$ ipython --no-banner

In [1]: import numpy as np

In [2]: from numpy import linalg as LA

In [3]: np.set_printoptions(suppress=True, linewidth=120)

In [4]: def rd(a):
   ...:     return np.round(a, 2) + 0
   ...: 

In [5]: X = np.loadtxt("case12.csv", delimiter=",")

In [6]: X
Out[6]: 
array([[0., 0., 0., 0., 0., 0., 0., 0., 0., 0., 0., 0., 0.],
       [0., 0., 0., 0., 0., 0., 0., 0., 2., 0., 0., 0., 0.],
       [2., 0., 0., 0., 0., 0., 0., 0., 0., 0., 0., 0., 0.],
       [0., 0., 0., 0., 0., 0., 0., 0., 0., 0., 0., 0., 0.],
       [0., 0., 0., 0., 0., 0., 0., 0., 0., 0., 0., 1., 0.],
       [0., 0., 0., 0., 0., 0., 0., 0., 0., 1., 0., 0., 0.],
       [0., 2., 0., 0., 0., 0., 0., 0., 0., 0., 0., 0., 0.],
       [0., 0., 0., 3., 0., 0., 0., 0., 0., 0., 0., 0., 0.],
       [0., 0., 0., 0., 0., 0., 2., 0., 0., 0., 0., 0., 0.],
       [0., 0., 0., 0., 3., 0., 0., 0., 0., 0., 0., 0., 0.],
       [0., 0., 0., 0., 0., 0., 0., 3., 0., 0., 0., 0., 0.],
       [0., 0., 3., 0., 0., 0., 0., 0., 0., 0., 0., 0., 0.],
       [0., 0., 0., 0., 0., 0., 0., 0., 0., 0., 2., 0., 0.]])

In [7]: np.zeros(13, 13)
TypeError: Cannot interpret '13' as a data type


In [8]: LA.rank(X)
AttributeError: module 'numpy.linalg' has no attribute 'rank'


In [9]: rd(LA.norm(X))
Out[9]: np.float64(7.62)

In [10]: np.abs(X).max()
Out[10]: np.float64(3.0)

In [11]: X.sum(axis=0)
Out[11]: array([2., 2., 3., 3., 3., 0., 2., 3., 2., 1., 2., 1., 0.])

In [12]: X.sum(axis=1)
Out[12]: array([0., 2., 2., 0., 1., 1., 2., 3., 2., 3., 3., 3., 2.])

In [13]: X.shape
Out[13]: (13, 13)

In [14]: rd(LA.det(X))
Out[14]: np.float64(0.0)

In [15]: np.flatnonzero(LA.matrix_power((X != 0) + (X.T != 0) + np.eye(13), 13)[12])
Out[15]: array([ 3,  7, 10, 12])

In [16]: rd(np.sort(LA.eigvals(X).real))
Out[16]: array([-1., -1.,  0.,  0.,  0.,  0.,  0.,  0.,  0.,  0.,  0.,  0.,  2.])

In [17]: rd(LA.det(X))
Out[17]: np.float64(0.0)

In [18]: rd(np.sort(np.abs(LA.eigvals(X))))
Out[18]: array([0., 0., 0., 0., 0., 0., 0., 0., 0., 0., 2., 2., 2.])

In [19]: np.trace(X)
Out[19]: np.float64(0.0)

In [20]: np.allclose(X @ X.T, X.T @ X)
Out[20]: False

In [21]: rng = np.random.default_rng(339619)

In [22]: z = rng.integers(0, 3, 7)

In [23]: feats = np.triu((z[:, None] == z) & (rng.random((7, 7)) < 0.8), 1).astype(int)

In [24]: feats += feats.T

In [25]: feats
Out[25]: 
array([[0, 0, 0, 0, 1, 0, 1],
       [0, 0, 0, 0, 0, 0, 0],
       [0, 0, 0, 1, 0, 1, 0],
       [0, 0, 1, 0, 0, 1, 0],
       [1, 0, 0, 0, 0, 0, 0],
       [0, 0, 1, 1, 0, 0, 0],
       [1, 0, 0, 0, 0, 0, 0]])

In [26]: ev, vecs = LA.eigh(feats)

In [27]: rd(LA.eigvalsh(feats @ feats))
Out[27]: array([0., 0., 1., 1., 2., 2., 4.])

In [28]: np.abs(vecs[:, -1]).round(6).argmax()
Out[28]: np.int64(2)

In [29]: (ev > 1e-8).sum(), (ev < -1e-8).sum()
Out[29]: (np.int64(2), np.int64(3))

In [30]: rd(vecs.T @ vecs)
Out[30]: 
array([[1., 0., 0., 0., 0., 0., 0.],
       [0., 1., 0., 0., 0., 0., 0.],
       [0., 0., 1., 0., 0., 0., 0.],
       [0., 0., 0., 1., 0., 0., 0.],
       [0., 0., 0., 0., 1., 0., 0.],
       [0., 0., 0., 0., 0., 1., 0.],
       [0., 0., 0., 0., 0., 0., 1.]])

In [31]: rd(vecs.T @ feats @ vecs)
Out[31]: 
array([[-1.41,  0.  ,  0.  ,  0.  ,  0.  ,  0.  ,  0.  ],
       [ 0.  , -1.  ,  0.  ,  0.  ,  0.  ,  0.  ,  0.  ],
       [ 0.  ,  0.  , -1.  ,  0.  ,  0.  ,  0.  ,  0.  ],
       [ 0.  ,  0.  ,  0.  ,  0.  ,  0.  ,  0.  ,  0.  ],
       [ 0.  ,  0.  ,  0.  ,  0.  ,  0.  ,  0.  ,  0.  ],
       [ 0.  ,  0.  ,  0.  ,  0.  ,  0.  ,  1.41,  0.  ],
       [ 0.  ,  0.  ,  0.  ,  0.  ,  0.  ,  0.  ,  2.  ]])

In [32]: rd(ev)
Out[32]: array([-1.41, -1.  , -1.  ,  0.  ,  0.  ,  1.41,  2.  ])

In [33]: r = LA.matrix_rank(feats)

In [34]: r
Out[34]: np.int64(5)

In [35]: N = LA.svd(feats)[2][r:].T

In [36]: N.shape
Out[36]: (7, 2)

In [37]: [int(LA.matrix_rank(np.delete(feats, i, axis=0))) for i in range(7)]
Out[37]: [4, 5, 4, 4, 5, 4, 5]

In [38]: rd(N @ N.T)
Out[38]: 
array([[ 0. ,  0. ,  0. ,  0. ,  0. ,  0. ,  0. ],
       [ 0. ,  1. ,  0. ,  0. ,  0. ,  0. ,  0. ],
       [ 0. ,  0. ,  0. ,  0. ,  0. ,  0. ,  0. ],
       [ 0. ,  0. ,  0. ,  0. ,  0. ,  0. ,  0. ],
       [ 0. ,  0. ,  0. ,  0. ,  0.5,  0. , -0.5],
       [ 0. ,  0. ,  0. ,  0. ,  0. ,  0. ,  0. ],
       [ 0. ,  0. ,  0. ,  0. , -0.5,  0. ,  0.5]])

In [39]: Uu, sigma, vt = LA.svd(feats)

In [40]: vecs = vt[:(sigma > 1e-8).sum()]

In [41]: vec = feats[5] + -2 * feats[1] + rng.integers(2) * np.eye(7)[2]

In [42]: vec
Out[42]: array([0., 0., 2., 1., 0., 0., 0.])

In [43]: rd(vecs.T @ vecs)
Out[43]: 
array([[1. , 0. , 0. , 0. , 0. , 0. , 0. ],
       [0. , 0. , 0. , 0. , 0. , 0. , 0. ],
       [0. , 0. , 1. , 0. , 0. , 0. , 0. ],
       [0. , 0. , 0. , 1. , 0. , 0. , 0. ],
       [0. , 0. , 0. , 0. , 0.5, 0. , 0.5],
       [0. , 0. , 0. , 0. , 0. , 1. , 0. ],
       [0. , 0. , 0. , 0. , 0.5, 0. , 0.5]])

In [44]: rd(LA.norm(vec - vecs.T @ vecs @ vec))
Out[44]: np.float64(0.0)

In [45]: LA.matrix_rank(np.vstack([feats, vec]))
Out[45]: np.int64(5)

In [46]: feats @ feats
Out[46]: 
array([[2, 0, 0, 0, 0, 0, 0],
       [0, 0, 0, 0, 0, 0, 0],
       [0, 0, 2, 1, 0, 1, 0],
       [0, 0, 1, 2, 0, 1, 0],
       [0, 0, 0, 0, 1, 0, 1],
       [0, 0, 1, 1, 0, 2, 0],
       [0, 0, 0, 0, 1, 0, 1]])

In [47]: LA.matrix_power(feats, 2)
Out[47]: 
array([[2, 0, 0, 0, 0, 0, 0],
       [0, 0, 0, 0, 0, 0, 0],
       [0, 0, 2, 1, 0, 1, 0],
       [0, 0, 1, 2, 0, 1, 0],
       [0, 0, 0, 0, 1, 0, 1],
       [0, 0, 1, 1, 0, 2, 0],
       [0, 0, 0, 0, 1, 0, 1]])

In [48]: assert feats == feats.T
ValueError: The truth value of an array with more than one element is ambiguous. Use a.any() or a.all()


In [49]: J = np.load("m.npy")

In [50]: J
Out[50]: 
array([[ 0.3 , -0.8 , -0.3 , -0.2 ,  0.3 ],
       [-1.3 ,  1.2 , -1.2 , -0.4 ,  1.3 ],
       [ 0.3 ,  0.1 , -0.3 , -0.1 , -2.  ],
       [-0.3 ,  0.9 ,  1.1 ,  2.3 ,  0.7 ],
       [-0.3 ,  0.4 ,  0.5 , -1.3 , -0.9 ],
       [-0.5 ,  0.7 ,  1.  , -2.6 ,  0.  ],
       [ 1.6 , -0.3 ,  0.2 ,  0.5 ,  0.5 ],
       [-0.5 ,  0.66,  1.1 , -2.7 , -0.02],
       [ 1.6 ,  0.8 , -1.9 , -1.9 ,  1.6 ],
       [-0.4 ,  0.1 , -0.6 ,  2.1 , -1.5 ],
       [-1.5 ,  0.8 ,  0.1 ,  0.1 , -1.  ],
       [ 0.5 , -0.1 , -0.9 ,  0.4 , -0.4 ],
       [ 0.2 ,  0.8 ,  0.  ,  0.5 , -1.9 ],
       [-0.9 ,  1.2 , -3.1 ,  0.  ,  1.3 ]])

In [51]: vec = np.array([-3, -3, 1, -2, 1])

In [52]: y = J @ vec

In [53]: rd(LA.pinv(J) @ J)
Out[53]: 
array([[1., 0., 0., 0., 0.],
       [0., 1., 0., 0., 0.],
       [0., 0., 1., 0., 0.],
       [0., 0., 0., 1., 0.],
       [0., 0., 0., 0., 1.]])

In [54]: rd(y)
Out[54]: array([ 1.9,  1.2, -3.3, -4.6,  1.9,  5.6, -4.2,  6. , -3.7, -5.4,  1. , -3.3, -5.9, -2.7])

In [55]: y = y + 0.05 * rng.normal(size=14)

In [56]: rd(y)
Out[56]: array([ 1.95,  1.18, -3.35, -4.68,  1.88,  5.53, -4.25,  5.89, -3.68, -5.33,  0.92, -3.35, -5.91, -2.69])

In [57]: coef, *_ = LA.lstsq(J, y)

In [58]: rd(J.T @ (y - J @ coef))
Out[58]: array([0., 0., 0., 0., 0.])

In [59]: coef.round()
Out[59]: array([-3., -3.,  1., -2.,  1.])

In [60]: cov = np.cov(J, rowvar=False)

In [61]: rd(np.median(J, axis=0))
Out[61]: array([-0.3 ,  0.68, -0.15, -0.05, -0.01])

In [62]: rd(J.std(axis=0))
Out[62]: array([0.89, 0.57, 1.15, 1.44, 1.14])

In [63]: rd(np.corrcoef(J[:, 3], J[:, 0])[0, 1])
Out[63]: np.float64(-0.02)

In [64]: np.argwhere(np.triu(np.abs(np.corrcoef(J.T)) > 0.8, 1))
Out[64]: array([], shape=(0, 2), dtype=int64)

In [65]: rd(cov)
Out[65]: 
array([[ 0.85, -0.28, -0.06, -0.03,  0.11],
       [-0.28,  0.34, -0.14, -0.14,  0.2 ],
       [-0.06, -0.14,  1.42, -0.16, -0.55],
       [-0.03, -0.14, -0.16,  2.24, -0.4 ],
       [ 0.11,  0.2 , -0.55, -0.4 ,  1.41]])

In [66]: rd(np.corrcoef(J.T))
Out[66]: 
array([[ 1.  , -0.53, -0.06, -0.02,  0.1 ],
       [-0.53,  1.  , -0.2 , -0.16,  0.28],
       [-0.06, -0.2 ,  1.  , -0.09, -0.39],
       [-0.02, -0.16, -0.09,  1.  , -0.22],
       [ 0.1 ,  0.28, -0.39, -0.22,  1.  ]])
